% python3 -q
>>> import numpy as np
>>> np.set_printoptions(precision=2, suppress=True, linewidth=140)
>>> tidy = lambda a: np.round(a, 2) + 0
>>> J = np.array([[0.0, -2.0, -3.0, 1.0, -1.0, 3.0],
...     [-2.0, 3.0, 6.0, -2.0, 2.0, -6.0],
...     [-3.0, 6.0, 8.0, -3.0, 3.0, -9.0],
...     [1.0, -2.0, -3.0, 0.0, -1.0, 3.0],
...     [-1.0, 2.0, 3.0, -1.0, 0.0, -3.0],
...     [3.0, -6.0, -9.0, 3.0, -3.0, 8.0]])
>>> J
array([[ 0., -2., -3.,  1., -1.,  3.],
       [-2.,  3.,  6., -2.,  2., -6.],
       [-3.,  6.,  8., -3.,  3., -9.],
       [ 1., -2., -3.,  0., -1.,  3.],
       [-1.,  2.,  3., -1.,  0., -3.],
       [ 3., -6., -9.,  3., -3.,  8.]])
>>> r0 = np.array([0, -3, 3, -3, 0, 3])
>>> Y = J + np.outer(r0, np.eye(6)[5])
>>> np.linalg.matrix_rank(Y - J)
np.int64(1)
>>> np.linalg.matrix_rank(np.linalg.inv(Y) - np.linalg.inv(J), tol=1e-8)
np.int64(1)
>>> Y
array([[ 0., -2., -3.,  1., -1.,  3.],
       [-2.,  3.,  6., -2.,  2., -9.],
       [-3.,  6.,  8., -3.,  3., -6.],
       [ 1., -2., -3.,  0., -1.,  0.],
       [-1.,  2.,  3., -1.,  0., -3.],
       [ 3., -6., -9.,  3., -3., 11.]])
>>> data = np.load("dump.npy")
>>> data
array([[ 1.11, -0.39,  1.33, -0.47,  1.29],
       [-0.16, -1.13, -2.12, -0.03,  0.73],
       [ 0.25, -1.59, -1.09, -0.01,  0.52],
       [-1.37,  2.42, -0.31,  0.36, -1.48],
       [-1.16,  0.93, -1.04,  0.43, -1.31],
       [ 0.07,  0.06,  0.33,  0.  , -0.08],
       [ 0.41, -1.09,  0.59,  0.09, -0.24]])
>>> left, sv, Vh = np.linalg.svd(data)
>>> tidy(sv)
array([4.52, 3.26, 1.28, 0.  , 0.  ])
>>> np.argmax(sv[:-1] / (sv[1:] + 1e-6)) + 1
np.int64(3)
>>> Y = left[:, :3] @ np.diag(sv[:3]) @ Vh[:3]
>>> tidy(np.linalg.norm(data - Y) / np.linalg.norm(data))
np.float64(0.0)
>>> np.linalg.matrix_rank(Y)
np.int64(3)
>>> tidy(np.linalg.norm(data - Y, 2)), tidy(sv[3])
(np.float64(0.0), np.float64(0.0))
>>> np.linalg.matrix_rank(data, rtol=0.05)
np.int64(3)
>>> tidy(Y)
array([[ 1.11, -0.39,  1.33, -0.47,  1.29],
       [-0.16, -1.13, -2.12, -0.03,  0.73],
       [ 0.25, -1.59, -1.09, -0.01,  0.52],
       [-1.37,  2.42, -0.31,  0.36, -1.48],
       [-1.16,  0.93, -1.04,  0.43, -1.31],
       [ 0.07,  0.06,  0.33,  0.  , -0.08],
       [ 0.41, -1.09,  0.59,  0.09, -0.24]])
>>> tidy(np.abs(data - Y).max())
np.float64(0.0)
>>> rk = np.linalg.matrix_rank(data)
>>> rk
np.int64(3)
>>> N = np.linalg.svd(data)[2][rk:].T
>>> [int(np.linalg.matrix_rank(data[:i])) for i in range(1, len(data) + 1)]
[1, 2, 3, 3, 3, 3, 3]
>>> np.linalg.matrix_rank(data.T @ data), np.linalg.matrix_rank(data @ data.T)
(np.int64(3), np.int64(3))
>>> vec = np.array([2, 0, 2, 2, 1])
>>> tidy(np.einsum("ij,j->i", data, vec))
array([ 5.23, -3.89, -1.18, -4.12, -4.85,  0.72,  1.94])
>>> tidy((data * vec).sum(axis=1))
array([ 5.23, -3.89, -1.18, -4.12, -4.85,  0.72,  1.94])
>>> tidy(data @ np.ones(5))
array([ 2.87, -2.71, -1.92, -0.38, -2.15,  0.38, -0.24])
>>> np.linalg.norm(data @ vec) <= np.linalg.norm(data, 2) * np.linalg.norm(vec) + 1e-9
np.True_
>>> vec = np.array([1, -1, 2, 4, -2, -1])
>>> y = J @ vec
>>> c, lr = np.zeros(6), 1 / np.linalg.norm(J, 2) ** 2
>>> for i in range(300):
...     c -= lr * J.T @ (J @ c - y)
...     if i % 50 == 0: print(i, round(np.linalg.norm(J @ c - y), 2))
... 
0 5.19
50 4.76
100 4.36
150 4.0
200 3.66
250 3.36
>>> tidy(np.linalg.cond(J))
np.float64(24.0)
>>> cov = data.T @ data
>>> tidy(np.trace(cov)), tidy((data ** 2).sum())
(np.float64(32.65), np.float64(32.65))
>>> np.linalg.matrix_rank(cov)
np.int64(3)
>>> tidy(np.diag(cov))
array([ 4.72, 11.87,  9.09,  0.54,  6.44])
>>> arr = np.load("data.npy")
>>> arr
array([[  1.08,  -0.79,   3.09,   8.02,  -0.86,  -3.9 ,   0.23,  -2.94,  -5.05,   2.94,   0.05],
       [ -5.95,   6.03,  -5.86,  -3.87,   6.  ,   4.07,   0.  ,  -5.97,   6.03,  -2.01,   3.85],
       [ -7.95,   7.99,  -6.  ,   2.  ,   8.  ,   1.92,  -0.05, -11.95,   4.13,  -0.02,   5.87],
       [  5.94,  -5.87,   6.15,   4.07,  -5.93,  -3.92,  -0.05,   6.03,  -5.89,   2.12,  -4.17],
       [ -4.13,   3.93,  -3.06,   0.96,   3.89,   1.21,   0.05,  -6.1 ,   2.03,   0.02,   2.98]])
>>> r0 = np.array([6, 6, 8])
>>> tidy(np.convolve(arr[2], r0))
array([-47.7 ,   0.24, -51.66,  39.92,  12.  ,  75.52,  75.22, -56.64, -47.32, -70.94,  68.14,  35.06,  46.96])
>>> tidy(np.cross(arr[2, :3], arr[3, :3]))
array([13.92, 13.25, -0.79])
>>> rng = np.random.default_rng(5)
>>> Y = arr + rng.integers(-2, 3, (5, 2)) @ rng.integers(-2, 3, (2, 11))
>>> tidy(Y)
array([[  2.08,   0.21,   1.09,   6.02,  -2.86,  -7.9 ,   2.23,  -8.94,  -3.05,   6.94,   2.05],
       [ -1.95,  10.03,  -7.86,  -5.87,  10.  ,   6.07,   8.  ,  -5.97,  14.03,  -4.01,  11.85],
       [ -7.95,   7.99,  -6.  ,   2.  ,   8.  ,   1.92,  -0.05, -11.95,   4.13,  -0.02,   5.87],
       [  3.94,  -7.87,   7.15,   5.07,  -7.93,  -4.92,  -4.05,   6.03,  -9.89,   3.12,  -8.17],
       [ -8.13,  -0.07,  -1.06,   2.96,  -0.11,  -0.79,  -7.95,  -6.1 ,  -5.97,   2.02,  -5.02]])
>>> tidy(np.linalg.svd(Y - arr, compute_uv=False))
array([24.15,  9.31,  0.  ,  0.  ,  0.  ])
>>> tidy(Y - arr)
array([[ 1.,  1., -2., -2., -2., -4.,  2., -6.,  2.,  4.,  2.],
       [ 4.,  4., -2., -2.,  4.,  2.,  8.,  0.,  8., -2.,  8.],
       [ 0.,  0.,  0.,  0.,  0.,  0.,  0.,  0.,  0.,  0.,  0.],
       [-2., -2.,  1.,  1., -2., -1., -4.,  0., -4.,  1., -4.],
       [-4., -4.,  2.,  2., -4., -2., -8.,  0., -8.,  2., -8.]])
>>> cov = arr.T @ arr
>>> (arr @ arr.T).shape
(5, 5)
>>> np.linalg.matrix_rank(cov)
np.int64(5)
>>> np.allclose(cov, cov.T)
True
>>> tidy(np.linalg.svd(arr, compute_uv=False) ** 2)
array([1022.83,  182.03,    0.16,    0.1 ,    0.08])
>>> tidy(np.trace(cov)), tidy((arr ** 2).sum())
(np.float64(1205.21), np.float64(1205.21))
>>> left, sv, Vh = np.linalg.svd(arr)
>>> tidy(sv)
array([31.98, 13.49,  0.4 ,  0.32,  0.29])
>>> np.argmax(sv[:-1] / (sv[1:] + 1e-6)) + 1
np.int64(2)
>>> Y = left[:, :2] @ np.diag(sv[:2]) @ Vh[:2]
>>> tidy(np.abs(arr - Y).max())
np.float64(0.2)
>>> tidy(np.linalg.norm(arr - Y, 2)), tidy(sv[2])
(np.float64(0.4), np.float64(0.4))
>>> np.linalg.matrix_rank(Y)
np.int64(2)
